>>> import numpy as np
>>> from numpy import linalg as LA
>>> np.set_printoptions(suppress=True, linewidth=100)
>>> mat = 0.9 ** np.abs(np.subtract.outer(np.arange(4), np.arange(4)))
>>> mat.round(3)
array([[1.   , 0.9  , 0.81 , 0.729],
       [0.9  , 1.   , 0.9  , 0.81 ],
       [0.81 , 0.9  , 1.   , 0.9  ],
       [0.729, 0.81 , 0.9  , 1.   ]])
>>> u = np.array([2, 3, 2, 0])
>>> Y = mat + np.outer(u, np.eye(4)[0])
>>> LA.matrix_rank(LA.inv(Y) - LA.inv(mat), tol=1e-8)
np.int64(1)
>>> LA.matrix_rank(Y - mat)
np.int64(1)
>>> def softmax(z):
...     e = np.exp(z - z.max(axis=-1, keepdims=True))
...     return e / e.sum(axis=-1, keepdims=True)
... 
>>> np.round(softmax(mat[1] + -3), 3)
array([0.249, 0.275, 0.249, 0.227])
>>> att = mat @ mat.T / np.sqrt(4)
>>> np.round(softmax(att)[1] @ mat, 3)
array([0.86 , 0.905, 0.904, 0.859])
>>> softmax(att).round(6).argmax(axis=1)
array([1, 1, 2, 2])
>>> ev, V = LA.eigh(mat)
>>> (ev > 1e-8).sum(), (ev < -1e-8).sum()
(np.int64(4), np.int64(0))
>>> np.round(np.abs(V[:, -1]), 3)
array([0.487, 0.512, 0.512, 0.487])
>>> np.round(LA.eigvalsh(mat @ mat), 3)
array([ 0.004,  0.01 ,  0.096, 12.437])
>>> left, sigma, Vh = LA.svd(mat)
>>> sigma.round(3)
array([3.527, 0.31 , 0.102, 0.061])
>>> Y = left[:, :1] @ np.diag(sigma[:1]) @ Vh[:1]
>>> Y.round(3)
array([[0.838, 0.881, 0.881, 0.838],
       [0.881, 0.926, 0.926, 0.881],
       [0.881, 0.926, 0.926, 0.881],
       [0.838, 0.881, 0.881, 0.838]])
>>> round(np.abs(mat - Y).max(), 3)
np.float64(0.162)
>>> LA.matrix_rank(Y)
np.int64(1)
>>> round(float(LA.norm(mat - Y, 2)), 3), np.round(sigma[1], 3)
(0.31, np.float64(0.31))
>>> LA.matrix_rank(mat)
np.int64(4)
>>> np.round(np.diff(mat, axis=0), 3)
array([[-0.1  ,  0.1  ,  0.09 ,  0.081],
       [-0.09 , -0.1  ,  0.1  ,  0.09 ],
       [-0.081, -0.09 , -0.1  ,  0.1  ]])
>>> np.round(LA.svd(mat, compute_uv=False), 3)
array([3.527, 0.31 , 0.102, 0.061])
>>> feats = np.loadtxt("x.csv", delimiter=",")
>>> feats
array([[  3.,   9.,  -4.,   4.,   2.,  -2.,   3.],
       [ -2.,   3.,  -7.,   1.,  -5.,  -8.,  -2.],
       [  3.,  -1.,  -9.,  -5.,   3.,  -1.,   8.],
       [ -5.,  -4.,  -7.,  -6.,   2.,   3.,   2.],
       [ -3.,   3.,  -5.,  -9.,   0.,  -6.,   4.],
       [ -8.,  -3.,   5.,   8.,   1.,  -6.,   9.],
       [  5.,   9.,   0.,  -3.,   4.,   9.,   7.],
       [  1.,   3.,  -9.,  -5.,   9.,  -7.,  -2.],
       [ -3.,  -2.,   6.,   7.,  -1.,   7.,   5.],
       [  8.,  -2.,   1.,   3.,  -4.,   6.,   7.],
       [ -2.,   8.,   3.,  -4.,   1.,  -2.,  -1.],
       [  8.,  -7.,   8.,  -8.,   7.,   9.,   3.],
       [  9.,  -3.,   9.,   0.,   6.,  -4.,   9.],
       [ -5.,  21., -32.,   8., -18., -34.,  -5.]])
>>> idx = feats[:, 2] > np.median(feats[:, 2])
>>> u = feats[idx].mean(axis=0) - feats[~idx].mean(axis=0)
>>> (((feats - feats.mean(axis=0)) @ u > 0) == idx).mean()
np.float64(1.0)
>>> u.round(3)
array([ 3.571, -4.857, 15.   ,  2.143,  3.   , 10.571,  4.429])
>>> ((feats - feats.mean(axis=0)) @ u > 0).astype(int)
array([0, 0, 0, 0, 0, 1, 1, 0, 1, 1, 1, 1, 1, 0])
>>> idx.astype(int)
array([0, 0, 0, 0, 0, 1, 1, 0, 1, 1, 1, 1, 1, 0])
>>> P = feats @ LA.solve(feats.T @ feats, feats.T)
>>> LA.matrix_rank(np.eye(14) - P)
np.int64(7)
>>> np.allclose(P @ P, P)
True
>>> np.trace(P)
np.float64(7.0)
>>> x = np.array([0, -2, -2, 2, -1, -2, -1])
>>> a = np.maximum(feats @ x, 0)
>>> np.maximum(feats @ (3 * x), 0)
array([  0.,  99.,   3.,   0.,   0.,  42.,   0.,  27.,   0.,   0.,   0.,   0.,   0., 387.])
>>> np.maximum(feats @ x, 0) - np.maximum(-feats @ x, 0)
array([ -3.,  33.,   1.,   0.,  -6.,  14., -53.,   9., -12.,  -7., -26., -46., -19., 129.])
>>> np.round(np.tanh(feats @ x), 3)
array([-0.995,  1.   ,  0.762,  0.   , -1.   ,  1.   , -1.   ,  1.   , -1.   , -1.   , -1.   ,
       -1.   , -1.   ,  1.   ])
>>> feats * (a > 1e-9)[:, None]
array([[  0.,   0.,  -0.,   0.,   0.,  -0.,   0.],
       [ -2.,   3.,  -7.,   1.,  -5.,  -8.,  -2.],
       [  3.,  -1.,  -9.,  -5.,   3.,  -1.,   8.],
       [ -0.,  -0.,  -0.,  -0.,   0.,   0.,   0.],
       [ -0.,   0.,  -0.,  -0.,   0.,  -0.,   0.],
       [ -8.,  -3.,   5.,   8.,   1.,  -6.,   9.],
       [  0.,   0.,   0.,  -0.,   0.,   0.,   0.],
       [  1.,   3.,  -9.,  -5.,   9.,  -7.,  -2.],
       [ -0.,  -0.,   0.,   0.,  -0.,   0.,   0.],
       [  0.,  -0.,   0.,   0.,  -0.,   0.,   0.],
       [ -0.,   0.,   0.,  -0.,   0.,  -0.,  -0.],
       [  0.,  -0.,   0.,  -0.,   0.,   0.,   0.],
       [  0.,  -0.,   0.,   0.,   0.,  -0.,   0.],
       [ -5.,  21., -32.,   8., -18., -34.,  -5.]])
>>> a
array([  0.,  33.,   1.,   0.,   0.,  14.,   0.,   9.,   0.,   0.,   0.,   0.,   0., 129.])
>>> np.flatnonzero(a > 1e-9)
array([ 1,  2,  5,  7, 13])
>>> ang = np.deg2rad(180)
>>> X = np.eye(14)
>>> X[np.ix_([13, 5], [13, 5])] = [[np.cos(ang), -np.sin(ang)], [np.sin(ang), np.cos(ang)]]
>>> X.round(3) + 0
array([[ 1.,  0.,  0.,  0.,  0.,  0.,  0.,  0.,  0.,  0.,  0.,  0.,  0.,  0.],
       [ 0.,  1.,  0.,  0.,  0.,  0.,  0.,  0.,  0.,  0.,  0.,  0.,  0.,  0.],
       [ 0.,  0.,  1.,  0.,  0.,  0.,  0.,  0.,  0.,  0.,  0.,  0.,  0.,  0.],
       [ 0.,  0.,  0.,  1.,  0.,  0.,  0.,  0.,  0.,  0.,  0.,  0.,  0.,  0.],
       [ 0.,  0.,  0.,  0.,  1.,  0.,  0.,  0.,  0.,  0.,  0.,  0.,  0.,  0.],
       [ 0.,  0.,  0.,  0.,  0., -1.,  0.,  0.,  0.,  0.,  0.,  0.,  0.,  0.],
       [ 0.,  0.,  0.,  0.,  0.,  0.,  1.,  0.,  0.,  0.,  0.,  0.,  0.,  0.],
       [ 0.,  0.,  0.,  0.,  0.,  0.,  0.,  1.,  0.,  0.,  0.,  0.,  0.,  0.],
       [ 0.,  0.,  0.,  0.,  0.,  0.,  0.,  0.,  1.,  0.,  0.,  0.,  0.,  0.],
       [ 0.,  0.,  0.,  0.,  0.,  0.,  0.,  0.,  0.,  1.,  0.,  0.,  0.,  0.],
       [ 0.,  0.,  0.,  0.,  0.,  0.,  0.,  0.,  0.,  0.,  1.,  0.,  0.,  0.],
       [ 0.,  0.,  0.,  0.,  0.,  0.,  0.,  0.,  0.,  0.,  0.,  1.,  0.,  0.],
       [ 0.,  0.,  0.,  0.,  0.,  0.,  0.,  0.,  0.,  0.,  0.,  0.,  1.,  0.],
       [ 0.,  0.,  0.,  0.,  0.,  0.,  0.,  0.,  0.,  0.,  0.,  0.,  0., -1.]])
>>> Q, R = LA.qr(feats)
>>> np.allclose(R.T @ R, feats.T @ feats)
True
>>> Xc = feats - feats.mean(axis=0)
>>> left, sigma, Vh = LA.svd(Xc, full_matrices=False)
>>> LA.matrix_rank(Xc)
np.int64(7)
>>> np.round(sigma ** 2 / (sigma ** 2).sum(), 3)
array([0.69 , 0.11 , 0.066, 0.052, 0.042, 0.024, 0.017])
>>> np.abs(left[:, 0]).argmax()
np.int64(13)
>>> np.searchsorted(np.cumsum(sigma ** 2) / (sigma ** 2).sum(), 0.9) + 1
np.int64(4)
